In [1]: import numpy as np

In [2]: from numpy import linalg as LA

In [3]: np.set_printoptions(precision=2, suppress=True, linewidth=100, floatmode="fixed")

In [4]: X = np.loadtxt("case17.csv", delimiter=",")

In [5]: X
Out[5]: 
array([[ 0.00,  0.00, -4.00,  0.00,  0.00,  2.00,  0.00],
       [ 0.00,  0.00, -1.00,  0.00,  0.00,  0.00,  5.00],
       [ 0.00,  2.00,  3.00,  0.00,  0.00,  0.00,  0.00],
       [ 0.00,  0.00, -2.00,  0.00,  0.00, -1.00,  0.00],
       [ 0.00,  0.00,  0.00,  0.00,  2.00,  0.00,  0.00],
       [-2.00,  3.00,  0.00,  0.00,  0.00,  0.00,  0.00]])

In [6]: x = np.array([7, -5, 7, -6, 3, 3, -6])

In [7]: X @ np.ones(7)
Out[7]: array([-2.00,  4.00,  5.00, -3.00,  2.00,  1.00])

In [8]: X @ np.eye(7)[3]
Out[8]: array([0.00, 0.00, 0.00, 0.00, 0.00, 0.00])

In [9]: x @ X
---------------------------------------------------------------------------
ValueError                                Traceback (most recent call last)
Cell In[9], line 1
----> 1 x @ X

ValueError: matmul: Input operand 1 has a mismatch in its core dimension 0, with gufunc signature (n?,k),(k,m?)->(n?,m?) (size 6 is different from 7)

In [10]: (X @ x).argmax()
Out[10]: np.int64(2)

In [11]: LA.norm(X @ x) <= LA.norm(X, 2) * LA.norm(x) + 1e-9
Out[11]: np.True_

In [12]: W = np.array([[5, 5, 2, 7, 7],
    ...:     [0, 4, 5, 6, 6],
    ...:     [3, 4, 1, 1, 7],
    ...:     [1, 5, 3, 3, 6],
    ...:     [7, 3, 9, 9, 8],
    ...:     [3, 9, 7, 4, 3],
    ...:     [9, 0, 4, 3, 0]])

In [13]: beta = np.array([0, -1, 2, 1, 0])

In [14]: hid = np.maximum(X @ W + beta, 0)

In [15]: LA.matrix_rank(hid)
Out[15]: np.int64(5)

In [16]: (hid > 0).mean(axis=0)
Out[16]: array([0.50, 0.67, 0.83, 0.83, 0.50])

In [17]: cent = np.array([[5, -1, 2], [1, 5, 3], [-5, -4, -1], [-5, 0, 4], [1, -4, 4]])

In [18]: hid @ cent
Out[18]: 
array([[ -84.00,  -43.00,   11.00],
       [  30.00, -126.00,  123.00],
       [ -58.00, -106.00,  256.00],
       [   0.00,    0.00,    0.00],
       [-104.00, -133.00,  163.00],
       [ -85.00,  -63.00,   26.00]])

In [19]: W @ cent
Out[19]: 
array([[ -8, -16,  79],
       [-45, -24,  55],
       [ 16, -15,  49],
       [-14, -12,  50],
       [-44, -60,  82],
       [-28,   2,  54],
       [ 10, -25,  26]])

In [20]: round(LA.norm(X, 1), 2), np.round(LA.norm(X, np.inf), 2)
Out[20]: (np.float64(10.0), np.float64(6.0))

In [21]: np.round(LA.norm(X, "nuc"), 2)
Out[21]: np.float64(19.22)

In [22]: LA.norm(X, axis=1)
Out[22]: array([4.47, 5.10, 3.61, 2.24, 2.00, 3.61])

In [23]: def softmax(z):
    ...:     e = np.exp(z - z.max(axis=-1, keepdims=True))
    ...:     return e / e.sum(axis=-1, keepdims=True)
    ...: 

In [24]: np.round(softmax(10 * X[0]), 2) + 0
Out[24]: array([0.00, 0.00, 0.00, 0.00, 0.00, 1.00, 0.00])

In [25]: np.round(softmax(X[0] + 2), 2) + 0
Out[25]: array([0.08, 0.08, 0.00, 0.08, 0.08, 0.60, 0.08])

In [26]: np.round(softmax(X[0]), 2) + 0
Out[26]: array([0.08, 0.08, 0.00, 0.08, 0.08, 0.60, 0.08])

In [27]: att = X @ X.T / np.sqrt(7)

In [28]: softmax(att).round(6).argmax(axis=1)
Out[28]: array([0, 1, 2, 0, 4, 5])

In [29]: np.round(softmax(att), 2) + 0
Out[29]: 
array([[0.99, 0.00, 0.00, 0.00, 0.00, 0.00],
       [0.00, 1.00, 0.00, 0.00, 0.00, 0.00],
       [0.00, 0.00, 0.92, 0.00, 0.01, 0.07],
       [0.47, 0.10, 0.01, 0.32, 0.05, 0.05],
       [0.10, 0.10, 0.10, 0.10, 0.48, 0.10],
       [0.01, 0.01, 0.06, 0.01, 0.01, 0.91]])

In [30]: np.round(softmax(att)[0] @ X, 2) + 0
Out[30]: array([ 0.00,  0.00, -3.98,  0.00,  0.00,  1.98,  0.01])

In [31]: np.round(softmax(att + np.triu(np.full(att.shape, -np.inf), 1)), 2) + 0
Out[31]: 
array([[1.00, 0.00, 0.00, 0.00, 0.00, 0.00],
       [0.00, 1.00, 0.00, 0.00, 0.00, 0.00],
       [0.00, 0.00, 1.00, 0.00, 0.00, 0.00],
       [0.52, 0.12, 0.01, 0.36, 0.00, 0.00],
       [0.12, 0.12, 0.12, 0.12, 0.53, 0.00],
       [0.01, 0.01, 0.06, 0.01, 0.01, 0.91]])

In [32]: m1 = np.loadtxt("layer13.csv", delimiter=",")

In [33]: m1
Out[33]: 
array([[-0.26,  0.09, -6.23,  0.92, -1.69,  1.98],
       [-2.57,  1.07,  1.95,  1.56, -2.19,  2.76],
       [-0.29,  4.21, -2.84, -1.47, -1.21,  0.06],
       [ 2.79, -2.30,  2.31,  0.16,  1.73,  1.36],
       [ 0.99,  2.14,  1.97,  2.30,  0.16, -0.58],
       [ 1.45,  1.15, -5.81, -0.21,  3.62, -1.48]])

In [34]: rng = np.random.default_rng(48)

In [35]: z = rng.permutation(6)

In [36]: z
Out[36]: array([3, 5, 2, 4, 0, 1])

In [37]: Y = m1[z][:, z]

In [38]: round(float(LA.det(Y)), 2), np.round(LA.det(m1[z]), 2)
Out[38]: (4747.67, np.float64(-4747.67))

In [39]: np.sort(np.abs(LA.eigvals(Y)))
Out[39]: array([2.99, 3.88, 3.88, 4.11, 5.07, 5.07])

In [40]: x = np.array([2, 2, 2, -1, -2, 1])

In [41]: target = m1 @ x

In [42]: beta, lr = np.zeros(6), 1 / LA.norm(m1, 2) ** 2

In [43]: for i in range(15):
    ...:     beta -= lr * m1.T @ (m1 @ beta - target)
    ...:     if i % 5 == 0: print(i, round(LA.norm(m1 @ beta - target), 2))
    ...: 
0 10.46
5 5.85
10 4.28

In [44]: round(float(LA.cond(m1)), 2)
Out[44]: 5.94

In [45]: beta
Out[45]: array([ 0.83,  1.78,  1.94, -0.46, -1.28,  0.72])

In [46]: f = np.array([0, -2, 3, 0, -2, -2])

In [47]: Y = m1 + np.outer(f, np.eye(6)[5])

In [48]: round(float(LA.det(Y) / LA.det(m1)), 2), round(float(1 + LA.solve(m1, f)[5]), 2)
Out[48]: (0.88, 0.88)

In [49]: A = np.load("data.npy")

In [50]: A
Out[50]: 
array([[ 1,  0,  0,  0,  0,  0],
       [ 0,  1,  0,  0,  0,  0],
       [-3, -2,  1,  0,  0,  0],
       [ 0, -3,  3,  1,  0,  0],
       [ 2, -1, -1, -3,  1,  0],
       [ 3, -1, -2,  1, -3,  1]])

In [51]: # triangular

In [52]: left, sigma, Vt = LA.svd(A)

In [53]: np.argmax(sigma[:-1] / (sigma[1:] + 1e-6)) + 1
Out[53]: np.int64(5)

In [54]: sigma
Out[54]: array([5.98, 4.53, 3.79, 2.30, 0.32, 0.01])

In [55]: Y = left[:, :5] @ np.diag(sigma[:5]) @ Vt[:5]

In [56]: Y.round(2) + 0
Out[56]: 
array([[ 1.00,  0.00,  0.00,  0.00,  0.00,  0.01],
       [ 0.00,  1.00,  0.00,  0.00,  0.00,  0.00],
       [-3.00, -2.00,  1.00,  0.00,  0.00,  0.00],
       [ 0.00, -3.00,  3.00,  1.00,  0.00,  0.00],
       [ 2.00, -1.00, -1.00, -3.00,  1.00,  0.00],
       [ 3.00, -1.00, -2.00,  1.00, -3.00,  1.00]])

In [57]: LA.matrix_rank(A, rtol=0.05)
Out[57]: np.int64(5)

In [58]: round(float(np.abs(A - Y).max()), 2)
Out[58]: 0.01

In [59]: np.allclose(Y, Y.T)
Out[59]: False

In [60]: assert Y == Y.T
---------------------------------------------------------------------------
ValueError                                Traceback (most recent call last)
Cell In[60], line 1
----> 1 assert Y == Y.T

ValueError: The truth value of an array with more than one element is ambiguous. Use a.any() or a.all()

In [61]: np.round(LA.det(Y), 2)
Out[61]: np.float64(0.0)

In [62]: round(float(np.abs(LA.eigvals(Y)).max()), 2)
Out[62]: 1.92

In [63]: np.round(Y @ Y, 2) + 0
Out[63]: 
array([[  1.04,  -0.02,  -0.02,   0.00,  -0.03,   0.02],
       [  0.01,   1.00,   0.00,   0.00,   0.00,   0.00],
       [ -5.99,  -4.01,   0.99,  -0.01,  -0.02,  -0.03],
       [ -9.01, -12.00,   6.00,   1.00,   0.00,   0.00],
       [  7.00,   9.00, -11.00,  -6.00,   1.01,   0.02],
       [  6.00,   2.00,   2.00,  11.00,  -5.99,   1.03]])

In [64]: LA.determinant(Y)
---------------------------------------------------------------------------
AttributeError                            Traceback (most recent call last)
Cell In[64], line 1
----> 1 LA.determinant(Y)

AttributeError: module 'numpy.linalg' has no attribute 'determinant'

In [65]: np.allclose(Y @ Y.T, Y.T @ Y)
Out[65]: False

In [66]: round(np.trace(Y), 2)
Out[66]: np.float64(6.0)

In [67]: W0 = np.load("run14.npy")

In [68]: W0
Out[68]: 
array([[ 0.00,  0.00,  0.00,  0.00,  0.00, -3.00, -2.00, -3.00,  3.00, -1.00,  3.00,  0.00,  2.00,
        -1.00,  1.00,  1.00],
       [ 0.00,  0.00,  0.00,  0.00,  0.00, -3.00,  3.00,  0.00,  1.00, -3.00,  2.00, -2.00,  2.00,
         3.00,  1.00,  0.00],
       [ 0.00,  0.00,  0.00,  0.00,  0.00, -2.00, -2.00, -2.00,  0.00,  3.00,  2.00,  3.00,  0.00,
         2.00, -2.00, -3.00],
       [ 0.00,  0.00,  0.00,  0.00,  0.00, -3.00,  0.00,  0.00,  2.00, -2.00,  1.00, -1.00, -2.00,
         2.00,  0.00,  0.00],
       [ 0.00,  0.00,  0.00,  0.00,  0.00,  3.00,  1.00, -2.00,  0.00,  0.00,  3.00, -2.00,  2.00,
         1.00,  3.00, -1.00],
       [-3.00, -3.00, -2.00, -3.00,  3.00,  0.00,  0.00,  0.00,  0.00,  0.00,  0.00,  0.00,  0.00,
         0.00,  0.00,  0.00],
       [-2.00,  3.00, -2.00,  0.00,  1.00,  0.00,  0.00,  0.00,  0.00,  0.00,  0.00,  0.00,  0.00,
         0.00,  0.00,  0.00],
       [-3.00,  0.00, -2.00,  0.00, -2.00,  0.00,  0.00,  0.00,  0.00,  0.00,  0.00,  0.00,  0.00,
         0.00,  0.00,  0.00],
       [ 3.00,  1.00,  0.00,  2.00,  0.00,  0.00,  0.00,  0.00,  0.00,  0.00,  0.00,  0.00,  0.00,
         0.00,  0.00,  0.00],
       [-1.00, -3.00,  3.00, -2.00,  0.00,  0.00,  0.00,  0.00,  0.00,  0.00,  0.00,  0.00,  0.00,
         0.00,  0.00,  0.00],
       [ 3.00,  2.00,  2.00,  1.00,  3.00,  0.00,  0.00,  0.00,  0.00,  0.00,  0.00,  0.00,  0.00,
         0.00,  0.00,  0.00],
       [ 0.00, -2.00,  3.00, -1.00, -2.00,  0.00,  0.00,  0.00,  0.00,  0.00,  0.00,  0.00,  0.00,
         0.00,  0.00,  0.00],
       [ 2.00,  2.00,  0.00, -2.00,  2.00,  0.00,  0.00,  0.00,  0.00,  0.00,  0.00,  0.00,  0.00,
         0.00,  0.00,  0.00],
       [-1.00,  3.00,  2.00,  2.00,  1.00,  0.00,  0.00,  0.00,  0.00,  0.00,  0.00,  0.00,  0.00,
         0.00,  0.00,  0.00],
       [ 1.00,  1.00, -2.00,  0.00,  3.00,  0.00,  0.00,  0.00,  0.00,  0.00,  0.00,  0.00,  0.00,
         0.00,  0.00,  0.00],
       [ 1.00,  0.00, -3.00,  0.00, -1.00,  0.00,  0.00,  0.00,  0.00,  0.00,  0.00,  0.00,  0.00,
         0.00,  0.00,  0.00]])

In [69]: # symmetric

In [70]: Y = W0 / np.sqrt((W0 ** 2).mean(axis=1, keepdims=True))

In [71]: LA.matrix_rank(W0 - W0.mean(axis=1, keepdims=True))
Out[71]: np.int64(10)
